% ipython --no-banner

In [1]: import numpy as np

In [2]: import numpy.linalg as la

In [3]: np.set_printoptions(precision=1, suppress=True, linewidth=120, sign=" ")

In [4]: def rd(a):
   ...:     return np.round(a, 1) + 0
   ...: 

In [5]: mat = np.load("block9.npy")

In [6]: mat
Out[6]: 
array([[ 1,  0,  0,  0],
       [ 3,  0,  0,  0],
       [ 0,  0,  3,  0],
       [ 0,  0,  0,  2]])

In [7]: rank = la.matrix_rank(mat)

In [8]: rank
Out[8]: np.int64(3)

In [9]: N = la.svd(mat)[2][rank:].T

In [10]: N.shape
Out[10]: (4, 1)

In [11]: np.allclose(mat @ N, 0)
Out[11]: True

In [12]: mat @ N
Out[12]: 
array([[ 0.],
       [ 0.],
       [ 0.],
       [ 0.]])

In [13]: N @ N.T
Out[13]: 
array([[ 0.,  0.,  0.,  0.],
       [ 0.,  1.,  0.,  0.],
       [ 0.,  0.,  0.,  0.],
       [ 0.,  0.,  0.,  0.]])

In [14]: N[:, 0] / N[np.abs(N[:, 0]).round(6).argmax(), 0]
Out[14]: array([ 0.,  1.,  0.,  0.])

In [15]: [int(la.matrix_rank(mat[:i])) for i in range(1, len(mat) + 1)]
Out[15]: [1, 1, 2, 3]

In [16]: E = np.load("out13.npy")

In [17]: E
Out[17]: 
array([[ 1,  0,  0],
       [ 0,  1,  0],
       [ 0,  0,  1]])

In [18]: vals, V = la.eigh(E)

In [19]: rd(la.svd(E, compute_uv=False))
Out[19]: array([ 1.,  1.,  1.])

In [20]: np.unique(vals.round(6) + 0, return_counts=True)[1]
Out[20]: array([ 3])

In [21]: rd(la.eigvalsh(E @ E))
Out[21]: array([ 1.,  1.,  1.])

In [22]: V @ np.diag(vals) @ V.T
Out[22]: 
array([[ 1.,  0.,  0.],
       [ 0.,  1.,  0.],
       [ 0.,  0.,  1.]])

In [23]: rd(la.eigvalsh(E + -3 * np.eye(3)))
Out[23]: array([-2., -2., -2.])

In [24]: (vals > 1e-8).sum(), (vals < -1e-8).sum()
Out[24]: (np.int64(3), np.int64(0))

In [25]: la.matrix_power(E - np.diag(np.diag(E)), 3)
Out[25]: 
array([[ 0,  0,  0],
       [ 0,  0,  0],
       [ 0,  0,  0]])

In [26]: np.prod(np.diag(E)), rd(la.det(E))
Out[26]: (np.int64(1), np.float64(1.0))

In [27]: [int(la.matrix_rank(la.matrix_power(E, p))) for p in range(1, 4)]
Out[27]: [3, 3, 3]

In [28]: la.matrix_rank(E - E[0, 0] * np.eye(3))
Out[28]: np.int64(0)

In [29]: E @ E
Out[29]: 
array([[ 1,  0,  0],
       [ 0,  1,  0],
       [ 0,  0,  1]])

In [30]: feats = np.array([[0, 1, 1, 1], [1, 0, 0, 0], [1, 0, 0, 1], [1, 0, 1, 0]])

In [31]: # symmetric

In [32]: out = la.inv(feats)

In [33]: (np.abs(out) > 1e-9).astype(int)
Out[33]: 
array([[ 0,  1,  0,  0],
       [ 1,  1,  1,  1],
       [ 0,  1,  0,  1],
       [ 0,  1,  1,  0]])

In [34]: np.allclose(out, feats.T)
Out[34]: False

In [35]: rd(la.det(feats) * la.det(out))
Out[35]: np.float64(1.0)

In [36]: rd(la.det(feats) * out)
Out[36]: 
array([[ 0.,  1.,  0.,  0.],
       [ 1.,  2., -1., -1.],
       [ 0., -1.,  0.,  1.],
       [ 0., -1.,  1.,  0.]])

In [37]: feats @ out
Out[37]: 
array([[ 1.,  0.,  0.,  0.],
       [ 0.,  1.,  0.,  0.],
       [ 0.,  0.,  1.,  0.],
       [ 0.,  0.,  0.,  1.]])

In [38]: q, V = la.qr(feats[:, :2])[0], la.qr(feats[:, 2:])[0]

In [39]: sig = la.svd(q.T @ V, compute_uv=False)

In [40]: rd(np.degrees(np.arccos(sig.clip(0, 1))))
Out[40]: array([ 19.5,  90. ])

In [41]: rd(la.norm(q @ q.T - V @ V.T, 2))
Out[41]: np.float64(1.0)

In [42]: rd(sig)
Out[42]: array([ 0.9,  0. ])

In [43]: X = np.load("case1.npy")

In [44]: X
Out[44]: 
array([[ 2,  0,  3,  0],
       [ 4,  2,  5,  2],
       [ 4,  2,  5,  2],
       [ 5,  3,  6,  3]])

In [45]: np.einsum("ii->", X)
Out[45]: np.int64(12)

In [46]: rd(np.poly(X))
Out[46]: array([  1., -12.,  11.,   0.,   0.])

In [47]: vec = np.array([-2, -2, -8, -8])

In [48]: h1 = np.maximum(X @ vec, 0)

In [49]: np.maximum(X @ vec, 0) - np.maximum(-X @ vec, 0)
Out[49]: array([-28, -68, -68, -88])

In [50]: np.tanh(X @ vec)
Out[50]: array([-1., -1., -1., -1.])

In [51]: def softmax(z):
    ...:     e = np.exp(z - z.max(axis=-1, keepdims=True))
    ...:     return e / e.sum(axis=-1, keepdims=True)
    ...: 

In [52]: rd(softmax(X[0] + 5))
Out[52]: array([ 0.3,  0. ,  0.7,  0. ])

In [53]: rd(softmax(10 * X[0]))
Out[53]: array([ 0.,  0.,  1.,  0.])

In [54]: rd(softmax(X[0]))
Out[54]: array([ 0.3,  0. ,  0.7,  0. ])

In [55]: att = X @ X.T / np.sqrt(4)

In [56]: rd(softmax(att)[0] @ X)
Out[56]: array([ 4.9,  2.9,  5.9,  2.9])

In [57]: rd(softmax(att + np.triu(np.full(att.shape, -np.inf), 1)))
Out[57]: 
array([[ 1. ,  0. ,  0. ,  0. ],
       [ 0. ,  1. ,  0. ,  0. ],
       [ 0. ,  0.5,  0.5,  0. ],
       [ 0. ,  0. ,  0. ,  1. ]])

In [58]: softmax(att).round(6).argmax(axis=1)
Out[58]: array([ 3,  3,  3,  3])

In [59]: np.allclose(X[:-1].T @ la.lstsq(X[:-1].T, X[-1])[0], X[-1])
Out[59]: True

In [60]: rd(X @ la.pinv(X) @ X)
Out[60]: 
array([[ 2.,  0.,  3.,  0.],
       [ 4.,  2.,  5.,  2.],
       [ 4.,  2.,  5.,  2.],
       [ 5.,  3.,  6.,  3.]])

In [61]: rd(np.trace(la.pinv(X) @ X))
Out[61]: np.float64(2.0)

In [62]: la.lstsq(X[:-1].T, X[-1])[2]
Out[62]: np.int32(2)

In [63]: proj = np.triu(np.array([[7, 4, -1, 4], [-2, -2, 0, 6], [9, -8, 9, 3], [4, -1, 7, 1]]), 1) + np.eye(4)

In [64]: out = proj @ X @ la.inv(proj)

In [65]: np.trace(out), np.trace(X)
Out[65]: (np.float64(12.0), np.int64(12))

In [66]: rd(la.det(out))
Out[66]: np.float64(0.0)

In [67]: out
Out[67]: 
array([[  34., -118.,   76.,  362.],
       [  34., -116.,   75.,  355.],
       [  19.,  -65.,   42.,  199.],
       [   5.,  -17.,   11.,   52.]])

In [68]: J = np.load("run13.npy")

In [69]: J
Out[69]: 
array([[-14,  -8, -69],
       [  6, -16,  15],
       [  6, -12,  18]])

In [70]: left, sig, VT = la.svd(J)

In [71]: np.argmax(sig[:-1] / (sig[1:] + 1e-6)) + 1
Out[71]: np.int64(2)

In [72]: out = left[:, :2] @ np.diag(sig[:2]) @ VT[:2]

In [73]: rd(la.norm(J - out, 2)), rd(sig[2])
Out[73]: (np.float64(0.0), np.float64(0.0))

In [74]: la.matrix_rank(J, rtol=0.05)
Out[74]: np.int64(2)

In [75]: rd(la.norm(J - out) / la.norm(J))
Out[75]: np.float64(0.0)

In [76]: proj = np.triu(np.array([[2, 0, 0], [2, 1, 0], [2, 2, 1]]), 1) + np.eye(3)

In [77]: out = proj @ J @ la.inv(proj)

In [78]: out
Out[78]: 
array([[-14.,  -8., -69.],
       [  6., -16.,  15.],
       [  6., -12.,  18.]])

In [79]: proj @ J - J @ proj
Out[79]: 
array([[ 0.,  0.,  0.],
       [ 0.,  0.,  0.],
       [ 0.,  0.,  0.]])

In [80]: rd(la.det(out))
Out[80]: np.float64(0.0)

In [81]: la.lstsq(J[:-1].T, J[-1])[2]
Out[81]: np.int32(2)

In [82]: np.argsort(-la.norm(J, axis=0).round(6), kind="stable")[:3]
Out[82]: array([ 2,  1,  0])

In [83]: rd(la.norm(J, 2) / la.norm(J))
Out[83]: np.float64(1.0)

In [84]: rd(la.det(J[::-1]))
Out[84]: np.float64(0.0)

In [85]: np.einsum("ij,ji->", J, J)
Out[85]: np.int64(-508)

In [86]: rd(la.det(J.T))
Out[86]: np.float64(0.0)

In [87]: np.einsum("ii->", J)
Out[87]: np.int64(-12)

In [88]: np.kron(np.eye(2, dtype=int), J)
Out[88]: 
array([[-14,  -8, -69,   0,   0,   0],
       [  6, -16,  15,   0,   0,   0],
       [  6, -12,  18,   0,   0,   0],
       [  0,   0,   0, -14,  -8, -69],
       [  0,   0,   0,   6, -16,  15],
       [  0,   0,   0,   6, -12,  18]])

In [89]: data = np.loadtxt("arr.csv", delimiter=",")

In [90]: data
Out[90]: 
array([[ 2., -2., -3.,  3.],
       [-2., -6.,  4., -3.],
       [-3.,  4.,  0., -3.],
       [ 3., -3., -3., -4.]])

In [91]: vals, V = la.eig(data)

In [92]: rd(np.sort(la.eigvals(data.T)))
Out[92]: array([-8.6, -5.7, -1.5,  7.7])

In [93]: rd(vals)
Out[93]: array([ 7.7, -1.5, -5.7, -8.6])

In [94]: rd(la.eigvalsh(data).min())
Out[94]: np.float64(-8.6)

In [95]: out = np.array([[-3, 1], [2, 1]])

In [96]: K = np.kron(np.eye(2, dtype=int), out)

In [97]: K
Out[97]: 
array([[-3,  1,  0,  0],
       [ 2,  1,  0,  0],
       [ 0,  0, -3,  1],
       [ 0,  0,  2,  1]])

In [98]: C2 = X.T @ X

In [99]: C2
Out[99]: 
array([[ 61,  31,  76,  31],
       [ 31,  17,  38,  17],
       [ 76,  38,  95,  38],
       [ 31,  17,  38,  17]])

In [100]: la.matrix_rank(C2)
Out[100]: np.int64(2)

In [101]: np.allclose(C2, C2.T)
Out[101]: True

In [102]: (X @ X.T).shape
Out[102]: (4, 4)

In [103]: rd(la.svd(X, compute_uv=False) ** 2)
Out[103]: array([ 187.3,    2.7,    0. ,    0. ])

In [104]: rd(la.eigvalsh(C2)[::-1])
Out[104]: array([ 187.3,    2.7,    0. ,    0. ])

In [105]: rng = np.random.default_rng(350)

In [106]: lab = rng.permutation(4)

In [107]: lab
Out[107]: array([ 1,  2,  3,  0])

In [108]: out = K[lab][:, lab]

In [109]: out
Out[109]: 
array([[ 1,  0,  0,  2],
       [ 0, -3,  1,  0],
       [ 0,  2,  1,  0],
       [ 1,  0,  0, -3]])

In [110]: np.allclose(out, K)
Out[110]: False

In [111]: u = np.array([0, 3, 3, 0])

In [112]: out = K + np.outer(u, np.eye(4)[1])

In [113]: la.matrix_rank(la.inv(out) - la.inv(K), tol=1e-8)
Out[113]: np.int64(1)

In [114]: la.matrix_rank(out - K)
Out[114]: np.int64(1)

In [115]: rd(la.det(out) / la.det(K)), rd(1 + la.solve(K, u)[1])
Out[115]: (np.float64(2.8), np.float64(2.8))

In [116]: out = K + rng.integers(-2, 3, (4, 2)) @ rng.integers(-2, 3, (2, 4))

In [117]: out
Out[117]: 
array([[-7, -3,  2, -4],
       [ 6,  5, -2,  4],
       [-3, -2, -1, -3],
       [ 3,  4,  1,  3]])

In [118]: rd(la.svd(out - K, compute_uv=False))
Out[118]: array([ 12.7,   2.1,   0. ,   0. ])

In [119]: out - K
Out[119]: 
array([[-4, -4,  2, -4],
       [ 4,  4, -2,  4],
       [-3, -2,  2, -4],
       [ 3,  4, -1,  2]])

In [120]: np.abs(out - K).sum(axis=1)
Out[120]: array([ 14,  14,  11,  10])

In [121]: arr = np.array([[-1.6, -1.5, 5.8],
     ...:     [-1.2, -5.3, 8.9],
     ...:     [7.0, 4.9, 2.4],
     ...:     [-0.8, 0.5, -0.6],
     ...:     [-4.0, 0.2, -0.2],
     ...:     [5.1, 0.5, 0.4],
     ...:     [3.8, 5.3, -6.2],
     ...:     [3.8, -2.4, 2.9],
     ...:     [-4.3, -3.7, -1.9],
     ...:     [2.3, 3.0, -1.9],
     ...:     [-1.5, -8.0, 5.4],
     ...:     [2.2, -0.5, 3.4],
     ...:     [3.4, 4.1, -3.9],
     ...:     [1.4, -2.4, 2.5],
     ...:     [-6.0, -7.4, 7.6]])

In [122]: Xs = arr - arr.mean(axis=0)

In [123]: V = la.svd(Xs)[2][:2]

In [124]: out = Xs - Xs @ V.T @ V

In [125]: la.norm(out, axis=1).round(6).argmax()
Out[125]: np.int64(10)

In [126]: rd(out.std(axis=0))
Out[126]: array([ 0.7,  1.1,  0.7])

In [127]: rd(np.cov(Xs @ V.T, rowvar=False))
Out[127]: 
array([[ 37. ,   0. ],
       [  0. ,  10.2]])

In [128]: rd((Xs @ V.T).std(axis=0))
Out[128]: array([ 5.9,  3.1])

In [129]: Xs = (arr - arr.mean(axis=0)) / arr.std(axis=0)

In [130]: rd(Xs.std(axis=0))
Out[130]: array([ 1.,  1.,  1.])

In [131]: np.argwhere(np.abs(Xs) > 2)
Out[131]: array([], shape=(0, 2), dtype=int64)

In [132]: b = la.lstsq(np.delete(Xs, 2, axis=1), Xs[:, 2])[0]

In [133]: np.abs(b).argmax()
Out[133]: np.int64(1)

In [134]: rd(b)
Out[134]: array([ 0.3, -1. ])

In [135]: rd(1 - np.var(Xs[:, 2] - np.delete(Xs, 2, axis=1) @ b))
Out[135]: np.float64(0.6)

In [136]: arr @ arr
ValueError: matmul: Input operand 1 has a mismatch in its core dimension 0, with gufunc signature (n?,k),(k,m?)->(n?,m?) (size 15 is different from 3)


In [137]: C2 = arr.T @ arr

In [138]: la.matrix_rank(C2)
Out[138]: np.int64(3)

In [139]: rd(np.trace(C2)), rd((arr ** 2).sum())
Out[139]: (np.float64(751.1), np.float64(751.1))

In [140]: rd(la.svd(arr, compute_uv=False) ** 2)
Out[140]: array([ 543.3,  173.9,   33.9])

In [141]: (arr @ arr.T).shape
Out[141]: (15, 15)

In [142]: np.allclose(C2, C2.T)
Out[142]: True

In [143]: out = np.c_[arr[:, :1] @ np.array([[2]]), np.array([-2, -1, -1, 2, 0, -1, -1, -2, -1, -2, 1, 2, -2, 0, -2])]

In [144]: out
Out[144]: 
array([[ -3.2,  -2. ],
       [ -2.4,  -1. ],
       [ 14. ,  -1. ],
       [ -1.6,   2. ],
       [ -8. ,   0. ],
       [ 10.2,  -1. ],
       [  7.6,  -1. ],
       [  7.6,  -2. ],
       [ -8.6,  -1. ],
       [  4.6,  -2. ],
       [ -3. ,   1. ],
       [  4.4,   2. ],
       [  6.8,  -2. ],
       [  2.8,   0. ],
       [-12. ,  -2. ]])

In [145]: la.matrix_rank(out)
Out[145]: np.int64(2)

In [146]: rd(la.norm(out - arr @ la.lstsq(arr, out)[0], axis=0))
Out[146]: array([ 0. ,  5.7])
